$ python -q
>>> import numpy as np
>>> import numpy.linalg as la
>>> np.set_printoptions(precision=1, suppress=True, linewidth=200)
>>> rng = np.random.default_rng(258685)
>>> E = np.eye(5, dtype=int)[rng.permutation(5)]
>>> E
array([[0, 0, 0, 0, 1],
       [0, 0, 0, 1, 0],
       [0, 1, 0, 0, 0],
       [0, 0, 1, 0, 0],
       [1, 0, 0, 0, 0]])
>>> E @ np.ones(5)
array([1., 1., 1., 1., 1.])
>>> la.matrix_power(E, 100)
array([[1, 0, 0, 0, 0],
       [0, 0, 0, 1, 0],
       [0, 1, 0, 0, 0],
       [0, 0, 1, 0, 0],
       [0, 0, 0, 0, 1]])
>>> la.matrix_power(E, 2)
array([[1, 0, 0, 0, 0],
       [0, 0, 1, 0, 0],
       [0, 0, 0, 1, 0],
       [0, 1, 0, 0, 0],
       [0, 0, 0, 0, 1]])
>>> pr = np.eye(5)[0]
>>> for _ in range(7):
...     pr = pr @ E
...     print(pr.round(1))
... 
[0. 0. 0. 0. 1.]
[1. 0. 0. 0. 0.]
[0. 0. 0. 0. 1.]
[1. 0. 0. 0. 0.]
[0. 0. 0. 0. 1.]
[1. 0. 0. 0. 0.]
[0. 0. 0. 0. 1.]
>>> round(np.abs(la.eigvals(E)).max(), 1)
np.float64(1.0)
>>> (E + E.T) / 2
array([[0. , 0. , 0. , 0. , 1. ],
       [0. , 0. , 0.5, 0.5, 0. ],
       [0. , 0.5, 0. , 0.5, 0. ],
       [0. , 0.5, 0.5, 0. , 0. ],
       [1. , 0. , 0. , 0. , 0. ]])
>>> E @ E
array([[1, 0, 0, 0, 0],
       [0, 0, 1, 0, 0],
       [0, 0, 0, 1, 0],
       [0, 1, 0, 0, 0],
       [0, 0, 0, 0, 1]])
>>> (E - E.T) / 2
array([[ 0. ,  0. ,  0. ,  0. ,  0. ],
       [ 0. ,  0. , -0.5,  0.5,  0. ],
       [ 0. ,  0.5,  0. , -0.5,  0. ],
       [ 0. , -0.5,  0.5,  0. ,  0. ],
       [ 0. ,  0. ,  0. ,  0. ,  0. ]])
>>> (la.matrix_power((E != 0) + (E.T != 0) + np.eye(5), 5) > 0).astype(int)
array([[1, 0, 0, 0, 1],
       [0, 1, 1, 1, 0],
       [0, 1, 1, 1, 0],
       [0, 1, 1, 1, 0],
       [1, 0, 0, 0, 1]])
>>> np.flatnonzero(la.matrix_power((E != 0) + (E.T != 0) + np.eye(5), 5)[2])
array([1, 2, 3])
>>> np.sort(la.eigvals(E).real)
array([-1. , -0.5, -0.5,  1. ,  1. ])
>>> other = E / la.norm(E, axis=1, keepdims=True)
>>> C2 = other @ other.T
>>> (np.abs(C2) > 0.9).astype(int)
array([[1, 0, 0, 0, 0],
       [0, 1, 0, 0, 0],
       [0, 0, 1, 0, 0],
       [0, 0, 0, 1, 0],
       [0, 0, 0, 0, 1]])
>>> np.degrees(np.arccos(np.clip(C2[2, 0], -1, 1)))
np.float64(90.0)
>>> other = E / np.sqrt((E ** 2).mean(axis=1, keepdims=True))
>>> E - E.mean(axis=1, keepdims=True)
array([[-0.2, -0.2, -0.2, -0.2,  0.8],
       [-0.2, -0.2, -0.2,  0.8, -0.2],
       [-0.2,  0.8, -0.2, -0.2, -0.2],
       [-0.2, -0.2,  0.8, -0.2, -0.2],
       [ 0.8, -0.2, -0.2, -0.2, -0.2]])
>>> M = np.loadtxt("dump.csv", delimiter=",")
>>> M
array([[-3.,  0.,  0.,  0.,  0.,  0.,  0.,  0.,  0.,  0.],
       [ 0.,  2.,  0.,  0.,  0.,  0.,  0.,  0.,  0.,  0.],
       [ 0.,  0.,  3.,  0.,  0.,  0.,  0.,  0.,  0.,  0.],
       [ 0.,  0.,  0., -3.,  0.,  0.,  0.,  0.,  0.,  0.],
       [ 0.,  0.,  0.,  0.,  3.,  0.,  0.,  0.,  0.,  0.],
       [ 0.,  0.,  0.,  0.,  0., -3.,  0.,  0.,  0.,  0.],
       [ 0.,  0.,  0.,  0.,  0.,  0., -3.,  0.,  0.,  0.],
       [ 0.,  0.,  0.,  0.,  0.,  0.,  0., -2.,  0.,  0.],
       [ 0.,  0.,  0.,  0.,  0.,  0.,  0.,  0.,  0.,  0.],
       [ 0.,  0.,  0.,  0.,  0.,  0.,  0.,  0.,  0., -1.]])
>>> [round(float(la.det(M[:i, :i])), 2) + 0 for i in range(1, 11)]
[-3.0, -6.0, -18.0, 54.0, 162.0, -486.0, 1458.0, -2916.0, 0.0, 0.0]
>>> np.round(la.eigvalsh(M).min(), 1)
np.float64(-3.0)
>>> np.all(la.eigvalsh(M) > 0)
np.False_
>>> W0 = np.load("w.npy")
>>> W0
array([[ 0.7, -1.3,  1.1,  0.3,  2. , -0.2],
       [ 0.5, -1.6,  0.9,  0.4, -1.4,  1.4],
       [ 0.9, -1.4,  0.8,  0.1,  2. , -0.1],
       [-1.1,  1. ,  1.1, -0.7,  1. , -2.3],
       [ 0.2, -1. , -0.5, -0.7,  0.9,  0.5]])
>>> np.unravel_index(np.abs(W0).argmax(), W0.shape)
(np.int64(3), np.int64(5))
>>> la.matrix_rank(W0)
np.int64(5)
>>> W0 - W0[0]
array([[ 0. ,  0. ,  0. ,  0. ,  0. ,  0. ],
       [-0.2, -0.3, -0.2,  0.1, -3.4,  1.6],
       [ 0.2, -0.1, -0.3, -0.2,  0. ,  0.1],
       [-1.8,  2.3,  0. , -1. , -1. , -2.1],
       [-0.5,  0.3, -1.6, -1. , -1.1,  0.7]])
>>> other = W0 / np.sqrt((W0 ** 2).mean(axis=1, keepdims=True))
>>> la.matrix_rank(W0 - W0.mean(axis=1, keepdims=True))
np.int64(5)
>>> theta = np.radians(90)
>>> R = np.eye(6)
>>> R[1, 1] = R[4, 4] = np.cos(theta)
>>> R[1, 4], R[4, 1] = -np.sin(theta), np.sin(theta)
>>> R.round(1) + 0
array([[ 1.,  0.,  0.,  0.,  0.,  0.],
       [ 0.,  0.,  0.,  0., -1.,  0.],
       [ 0.,  0.,  1.,  0.,  0.,  0.],
       [ 0.,  0.,  0.,  1.,  0.,  0.],
       [ 0.,  1.,  0.,  0.,  0.,  0.],
       [ 0.,  0.,  0.,  0.,  0.,  1.]])
>>> other = W0 @ R.T
>>> la.svd(W0, compute_uv=False), la.svd(other, compute_uv=False)
(array([4. , 3.9, 1.8, 1. , 0.1]), array([4. , 3.9, 1.8, 1. , 0.1]))
>>> np.allclose(la.norm(W0, axis=1), la.norm(other, axis=1))
True
>>> round(float(la.det(R)), 1), np.trace(R)
(1.0, np.float64(4.0))
>>> r0 = np.array([2, 2, 3])
>>> np.correlate(W0[0], W0[2], "full")
array([-0.1,  1.5, -2.6,  2.6, -1.5,  7.4, -2.7,  2.2, -2.7,  2.1, -0.2])
>>> np.polyval(r0, W0[0])
array([ 5.4,  3.8,  7.6,  3.8, 15. ,  2.7])
>>> np.convolve(W0[0], r0)
array([ 1.4, -1.2,  1.7, -1.1,  7.9,  4.5,  5.6, -0.6])
>>> np.array([np.convolve(row, r0, "same") for row in W0])
array([[-1.2,  1.7, -1.1,  7.9,  4.5,  5.6],
       [-2.2,  0.1, -2.2,  0.7,  1.2, -1.4],
       [-1. ,  1.5, -2.4,  6.6,  4.1,  5.8],
       [-0.2,  0.9,  3.8,  3.9, -4.7, -1.6],
       [-1.6, -2.4, -5.4, -1.1,  0.7,  3.7]])
>>> def softmax(z):
...     e = np.exp(z - z.max(axis=-1, keepdims=True))
...     return e / e.sum(axis=-1, keepdims=True)
... 
>>> softmax(W0).sum(axis=1)
array([1., 1., 1., 1., 1.])
>>> S = W0 @ W0.T / np.sqrt(6)
>>> np.round(softmax(S + np.triu(np.full(S.shape, -np.inf), 1)), 1) + 0
array([[1. , 0. , 0. , 0. , 0. ],
       [0. , 1. , 0. , 0. , 0. ],
       [0.5, 0. , 0.5, 0. , 0. ],
       [0. , 0. , 0. , 1. , 0. ],
       [0.2, 0.1, 0.3, 0. , 0.3]])
>>> F = np.loadtxt("mat.csv", delimiter=",")
>>> F
array([[ -0.1,   0.5,  -0.7,  -1.9,   0.3,   1. ],
       [  8. , -18. ,   8. ,  10. , -18. ,  16. ],
       [ -0.8,  -0.9,  -0.5,  -1.8,  -1.4,   0.2],
       [  0.9,  -0.2,   0. ,   0. ,   0.8,  -3.4],
       [  0.3,  -0.3,  -0.1,   0.8,  -0.7,   0.6],
       [ -1.5,  -0.9,  -0.2,   0.7,  -0.1,   0.7],
       [  0.2,   0.6,   0.7,  -0.6,   0.5,   0.8],
       [  2. ,   0.4,  -1.5,   1.5,   0.7,   0. ],
       [ -0.2,   0.2,  -0.3,  -0.1,   0.6,   0.1],
       [ -1. ,  -1.7,  -0.9,  -1.3,   0.5,  -1.1],
       [ -0.5,   0.2,  -1.5,   0.4,   0.2,  -0.8],
       [  0.1,  -0.5,   0. ,  -0.2,   1.1,   0.5],
       [ -0.9,  -0.3,  -0.2,   0.3,   0.3,  -0.6],
       [ -0.1,  -0.2,   0.4,  -0.2,   0. ,  -0.4],
       [ -1.4,  -0.7,  -0.8,   1.6,  -0.8,   1.1],
       [ -1.4,   0.1,  -1.1,  -1.5,  -0.7,   1.7],
       [ -0.7,  -1.5,   0.5,  -0.3,   1. ,   1.4],
       [  0. ,   0.1,   1.1,  -0.1,   1. ,  -0.8],
       [ -1.2,   0.5,  -0.9,  -0.6,   0.2,  -1.7],
       [ -0.1,   0. ,   1.3,  -0.9,   0.6,   0.4],
       [ -2.8,  -1.8,  -0.3,  -3.5,  -0.9,   0.3],
       [ -0.4,   1.2,   0.1,   0.6,   0.5,  -1.4],
       [ -1.3,   0.2,   0.6,  -0.8,  -0.1,   0.3],
       [  0.8,   0.9,  -0.5,  -0.8,  -1.3,   0.4],
       [  1.4,  -0.5,   0.5,   0.2,  -2.7,  -1.1],
       [  1.8,  -0.5,  -0.3,  -0.6,   0.2,   1.9],
       [  1.5,   2.3,   0.5,   0.4,   0.9,  -0.8]])
>>> Z = F[[14, 16]].astype(float)
>>> for _ in range(6):
...     z = la.norm(F[:, None] - Z, axis=-1).argmin(axis=1)
...     Z = np.array([F[z == j].mean(axis=0) for j in range(2)])
... 
>>> z
array([1, 0, 1, 1, 1, 1, 1, 1, 1, 1, 1, 1, 1, 1, 1, 1, 1, 1, 1, 1, 1, 1, 1, 1, 1, 1, 1])
>>> Z.round(1) + 0
array([[  8. , -18. ,   8. ,  10. , -18. ,  16. ],
       [ -0.2,  -0.1,  -0.2,  -0.3,   0. ,   0. ]])
